$ ipython --no-banner

In [1]: import numpy as np

In [2]: from numpy import linalg as LA

In [3]: np.set_printoptions(precision=2, suppress=True, linewidth=200)

In [4]: def rd(a):
   ...:     return np.round(a, 2) + 0
   ...: 

In [5]: M = np.loadtxt("a.csv", delimiter=",")

In [6]: M
Out[6]: 
array([[ 14.07,  -8.39, -10.08],
       [  6.3 ,  -1.31,  -7.67],
       [  1.04,  -5.33,   4.53],
       [ 18.9 ,  -5.24, -27.45],
       [ -3.22,   2.45,   2.68],
       [  5.28,  -5.15,  -2.5 ],
       [ -4.34,   4.03,  -0.4 ],
       [  7.25,  -3.05,  -8.92],
       [  1.16,  -1.37,  -2.25],
       [ 20.06,  -9.46, -20.07],
       [ 10.51,  -4.53, -11.23],
       [ 25.72, -13.39, -25.63],
       [ -7.43,   7.67,   0.53],
       [  9.06,  -4.4 , -13.91],
       [-10.03,   5.41,   9.97],
       [ -4.64,   1.88,   9.03],
       [ 13.95,  -8.35, -12.92],
       [ -0.72,   1.2 ,   1.25],
       [ -0.55,  -1.11,   6.65],
       [ -7.83,   2.56,  17.07],
       [-42.28,  23.82,  41.62],
       [ 16.52, -11.63, -10.08],
       [-15.12,   4.22,  20.55],
       [-20.62,   9.32,  19.69],
       [ 21.57, -11.64, -22.21]])

In [7]: x = np.array([2, 3, 1])

In [8]: y = M @ x

In [9]: rd(LA.pinv(M) @ M)
Out[9]: 
array([[1., 0., 0.],
       [0., 1., 0.],
       [0., 0., 1.]])

In [10]: rng = np.random.default_rng(2302)

In [11]: y = y + 0.02 * rng.normal(size=25)

In [12]: rd(y)
Out[12]: 
array([ -7.1 ,   0.96,  -9.37,  -5.36,   3.57,  -7.36,   3.01,  -3.57,  -4.04,  -8.35,  -3.8 , -14.38,   8.68,  -8.98,   6.16,   5.4 , -10.11,   3.42,   2.25,   9.1 ,  28.49, -11.98,   2.95,   6.38,
       -14.02])

In [13]: coef, *_ = LA.lstsq(M, y)

In [14]: coef.round()
Out[14]: array([2., 3., 1.])

In [15]: rd(coef)
Out[15]: array([2., 3., 1.])

In [16]: C = M[[14, 24]].astype(float)

In [17]: for _ in range(3):
    ...:     idx = LA.norm(M[:, None] - C, axis=-1).argmin(axis=1)
    ...:     C = np.array([M[idx == j].mean(axis=0) for j in range(2)])
    ...: 

In [18]: idx
Out[18]: array([1, 1, 0, 1, 0, 1, 0, 1, 0, 1, 1, 1, 0, 1, 0, 0, 1, 0, 0, 0, 0, 1, 0, 0, 1])

In [19]: np.abs(C[1] - C[0]).argmax()
Out[19]: np.int64(2)

In [20]: np.bincount(idx)
Out[20]: array([13, 12])

In [21]: Xc = (M - M.mean(axis=0)) / M.std(axis=0)

In [22]: rd(Xc.std(axis=0))
Out[22]: array([1., 1., 1.])

In [23]: coef = LA.lstsq(np.delete(Xc, 0, axis=1), Xc[:, 0])[0]

In [24]: rd(coef)
Out[24]: array([-0.52, -0.51])

In [25]: Xc = M - M.mean(axis=0)

In [26]: evecs = LA.svd(Xc)[2][:1]

In [27]: M2 = Xc - Xc @ evecs.T @ evecs

In [28]: rd(LA.norm(M2) / LA.norm(Xc))
Out[28]: np.float64(0.18)

In [29]: LA.norm(M2, axis=1).round(6).argmax()
Out[29]: np.int64(3)

In [30]: rd(M2.std(axis=0))
Out[30]: array([1.52, 2.71, 2.63])

In [31]: M2 = np.array([[-3, 2], [0, 4]])

In [32]: C = np.array([[4]])

In [33]: J = np.block([[M2, np.array([[1], [0]])], [np.zeros((1, 2)), C]])

In [34]: J
Out[34]: 
array([[-3.,  2.,  1.],
       [ 0.,  4.,  0.],
       [ 0.,  0.,  4.]])

In [35]: vals, evecs = LA.eig(J)

In [36]: J @ evecs[:, 0] - vals[0] * evecs[:, 0]
Out[36]: array([0., 0., 0.])

In [37]: rd(np.sort(LA.eigvals(J.T)))
Out[37]: array([-3.,  4.,  4.])

In [38]: idx = rng.permutation(3)

In [39]: idx
Out[39]: array([0, 2, 1])

In [40]: M2 = J[idx][:, idx]

In [41]: np.trace(M2)
Out[41]: np.float64(5.0)

In [42]: np.diag(M2)
Out[42]: array([-3.,  4.,  4.])

In [43]: rd(LA.det(M2)), rd(LA.det(J[idx]))
Out[43]: (np.float64(-48.0), np.float64(48.0))

In [44]: M2
Out[44]: 
array([[-3.,  1.,  2.],
       [ 0.,  4.,  0.],
       [ 0.,  0.,  4.]])

In [45]: u = np.array([-3, -2, 3])

In [46]: mat = np.outer(rng.normal(size=16), u) + 0.3 * rng.normal(size=(16, 3))

In [47]: rd(mat)
Out[47]: 
array([[-5.9 , -4.06,  5.29],
       [ 0.1 , -0.06,  0.18],
       [ 3.95,  2.14, -3.76],
       [ 0.99,  0.17, -0.7 ],
       [-0.94, -0.24,  0.41],
       [-3.21, -2.52,  3.33],
       [ 5.09,  3.64, -5.51],
       [ 3.93,  3.46, -3.96],
       [ 2.04,  1.18, -2.14],
       [-1.97, -0.92,  0.82],
       [-2.45, -1.69,  2.57],
       [ 2.73,  1.58, -2.48],
       [ 0.98,  0.26, -0.83],
       [ 1.21,  0.97, -1.  ],
       [ 1.22,  0.8 , -1.04],
       [ 0.76,  1.5 , -0.55]])

In [48]: C = mat[[4, 3]].astype(float)

In [49]: for _ in range(3):
    ...:     idx = LA.norm(mat[:, None] - C, axis=-1).argmin(axis=1)
    ...:     C = np.array([mat[idx == j].mean(axis=0) for j in range(2)])
    ...: 

In [50]: idx
Out[50]: array([0, 0, 1, 1, 0, 0, 1, 1, 1, 0, 0, 1, 1, 1, 1, 1])

In [51]: rd(C[1] - C[0])
Out[51]: array([ 4.68,  3.15, -4.29])

In [52]: rd(np.abs(LA.svd(mat)[2][-1]))
Out[52]: array([0.63, 0.15, 0.76])

In [53]: rd(LA.norm(mat, 2) / LA.norm(mat))
Out[53]: np.float64(0.99)

In [54]: LA.matrix_rank(mat, rtol=0.1)
Out[54]: np.int64(1)

In [55]: LA.cond(mat) > 100
Out[55]: np.False_

In [56]: round(np.log10(LA.cond(mat)))
Out[56]: 1

In [57]: np.einsum("ij,ji->", J, J)
Out[57]: np.float64(41.0)

In [58]: rd(LA.det(J.T))
Out[58]: np.float64(-48.0)

In [59]: rd(LA.det(J[::-1]))
Out[59]: np.float64(48.0)

In [60]: rd(LA.eigvals(J))
Out[60]: array([-3.,  4.,  4.])

In [61]: x = np.array([1, 3, 0])

In [62]: y = mat @ x

In [63]: rd(LA.pinv(mat) @ mat)
Out[63]: 
array([[1., 0., 0.],
       [0., 1., 0.],
       [0., 0., 1.]])

In [64]: rd(LA.solve(mat.T @ mat, mat.T @ y))
Out[64]: array([1., 3., 0.])

In [65]: y = y + 0.05 * rng.normal(size=16)

In [66]: rd(y)
Out[66]: array([-18.08,  -0.04,  10.35,   1.55,  -1.65, -10.75,  15.95,  14.36,   5.52,  -4.73,  -7.47,   7.53,   1.86,   4.17,   3.55,   5.26])

In [67]: coef, *_ = LA.lstsq(mat, y)

In [68]: rd(LA.norm(y - mat @ coef))
Out[68]: np.float64(0.16)

In [69]: rd(coef)
Out[69]: array([1.02, 3.02, 0.04])

In [70]: rd(mat.T @ (y - mat @ coef))
Out[70]: array([0., 0., 0.])

In [71]: [round(float(LA.norm(LA.solve(mat.T @ mat + lam * np.eye(3), mat.T @ y))), 2) for lam in (0, 1, 10, 100)]
Out[71]: [3.19, 2.55, 1.96, 1.5]

In [72]: w1 = np.array([[0, 7, 6], [-5, 6, 7], [-3, -5, 0]])

In [73]: coef = np.array([3, 2, 2])

In [74]: H = np.maximum(J @ w1 + coef, 0)

In [75]: rd((H > 0).mean(axis=0))
Out[75]: array([0.  , 0.33, 0.67])

In [76]: (H > 0).astype(int)
Out[76]: 
array([[0, 0, 0],
       [0, 1, 1],
       [0, 0, 1]])

In [77]: C = np.array([[1, -1], [-2, 0], [1, 3]])

In [78]: H @ C
Out[78]: 
array([[  0.,   0.],
       [-22.,  90.],
       [  2.,   6.]])

In [79]: (H @ C).round(6).argmax(axis=1)
Out[79]: array([0, 1, 1])

In [80]: M2 = np.array([[0, 2], [0, 2]])

In [81]: A = np.block([[np.zeros((2, 2)), M2], [M2.T, np.zeros((2, 2))]])

In [82]: A
Out[82]: 
array([[0., 0., 0., 2.],
       [0., 0., 0., 2.],
       [0., 0., 0., 0.],
       [2., 2., 0., 0.]])

In [83]: # splits into 2 blocks

In [84]: def softmax(z):
    ...:     e = np.exp(z - z.max(axis=-1, keepdims=True))
    ...:     return e / e.sum(axis=-1, keepdims=True)
    ...: 

In [85]: softmax(A[2])
Out[85]: array([0.25, 0.25, 0.25, 0.25])

In [86]: softmax(A[2] + -1)
Out[86]: array([0.25, 0.25, 0.25, 0.25])

In [87]: softmax(10 * A[2])
Out[87]: array([0.25, 0.25, 0.25, 0.25])

In [88]: scores = A @ A.T / np.sqrt(4)

In [89]: rd(softmax(scores + np.triu(np.full(scores.shape, -np.inf), 1)))
Out[89]: 
array([[1.  , 0.  , 0.  , 0.  ],
       [0.5 , 0.5 , 0.  , 0.  ],
       [0.33, 0.33, 0.33, 0.  ],
       [0.02, 0.02, 0.02, 0.95]])

In [90]: softmax(scores)[2] @ A
Out[90]: array([0.5, 0.5, 0. , 1. ])

In [91]: rd(softmax(scores))
Out[91]: 
array([[0.44, 0.44, 0.06, 0.06],
       [0.44, 0.44, 0.06, 0.06],
       [0.25, 0.25, 0.25, 0.25],
       [0.02, 0.02, 0.02, 0.95]])

In [92]: (A != 0).astype(int)
Out[92]: 
array([[0, 0, 0, 1],
       [0, 0, 0, 1],
       [0, 0, 0, 0],
       [1, 1, 0, 0]])

In [93]: rd(LA.det(A))
Out[93]: np.float64(0.0)

In [94]: np.flatnonzero(LA.matrix_power((A != 0) + (A.T != 0) + np.eye(4), 4)[3])
Out[94]: array([0, 1, 3])

In [95]: rk = LA.matrix_rank(A)

In [96]: rk
Out[96]: np.int64(2)

In [97]: null = LA.svd(A)[2][rk:].T

In [98]: [int(LA.matrix_rank(A[:i])) for i in range(1, len(A) + 1)]
Out[98]: [1, 1, 1, 2]

In [99]: rd(null @ null.T)
Out[99]: 
array([[ 0.5, -0.5,  0. ,  0. ],
       [-0.5,  0.5,  0. ,  0. ],
       [ 0. ,  0. ,  1. ,  0. ],
       [ 0. ,  0. ,  0. ,  0. ]])

In [100]: [int(LA.matrix_rank(A[:, :j + 1])) for j in range(4)]
Out[100]: [1, 1, 1, 2]

In [101]: LA.lstsq(A[:-1].T, A[-1])[2]
Out[101]: np.int32(1)

In [102]: np.allclose(A[:-1].T @ LA.lstsq(A[:-1].T, A[-1])[0], A[-1])
Out[102]: False

In [103]: W0 = np.load("mat.npy")

In [104]: rd(W0)
Out[104]: 
array([[ 0.11, -1.37,  0.85,  0.26, -0.37,  0.97, -0.49],
       [-0.22,  0.5 ,  0.17,  0.86, -0.5 ,  0.86,  1.39],
       [ 1.1 , -0.55,  0.56,  0.16, -0.35, -1.17,  0.81],
       [-1.54, -0.57,  0.45,  0.41,  0.41, -0.82,  0.31],
       [ 0.  , -0.94, -0.85, -0.93,  0.63,  0.4 ,  0.99],
       [-0.55, -0.22, -0.55, -0.58, -1.71, -0.27, -0.03],
       [-0.22,  0.56,  1.3 , -1.34, -0.01,  0.19,  0.32]])

In [105]: M2 = LA.inv(W0)

In [106]: rd(LA.slogdet(W0)[0])
Out[106]: np.float64(-1.0)

In [107]: np.allclose(M2, W0.T)
Out[107]: False

In [108]: rd(LA.det(W0) * LA.det(M2))
Out[108]: np.float64(1.0)

In [109]: M.shape
Out[109]: (25, 3)

In [110]: LA.matrix_rank(M)
Out[110]: np.int64(3)

In [111]: M2 = np.array([[1, 2, 1],
     ...:     [1, 0, 3],
     ...:     [2, 1, 2],
     ...:     [0, 3, 1],
     ...:     [2, 2, 2],
     ...:     [0, 0, 1],
     ...:     [3, 2, 0]])

In [112]: np.vstack([W0, M2.T]).shape
Out[112]: (10, 7)

In [113]: rd(np.einsum("ij,ij->i", W0, W0))
Out[113]: array([4., 4., 4., 4., 4., 4., 4.])

In [114]: M2 = W0 / LA.norm(W0, axis=1, keepdims=True)

In [115]: G = M2 @ M2.T

In [116]: rd(G)
Out[116]: 
array([[1., 0., 0., 0., 0., 0., 0.],
       [0., 1., 0., 0., 0., 0., 0.],
       [0., 0., 1., 0., 0., 0., 0.],
       [0., 0., 0., 1., 0., 0., 0.],
       [0., 0., 0., 0., 1., 0., 0.],
       [0., 0., 0., 0., 0., 1., 0.],
       [0., 0., 0., 0., 0., 0., 1.]])

In [117]: (np.abs(G) > 0.9).astype(int)
Out[117]: 
array([[1, 0, 0, 0, 0, 0, 0],
       [0, 1, 0, 0, 0, 0, 0],
       [0, 0, 1, 0, 0, 0, 0],
       [0, 0, 0, 1, 0, 0, 0],
       [0, 0, 0, 0, 1, 0, 0],
       [0, 0, 0, 0, 0, 1, 0],
       [0, 0, 0, 0, 0, 0, 1]])
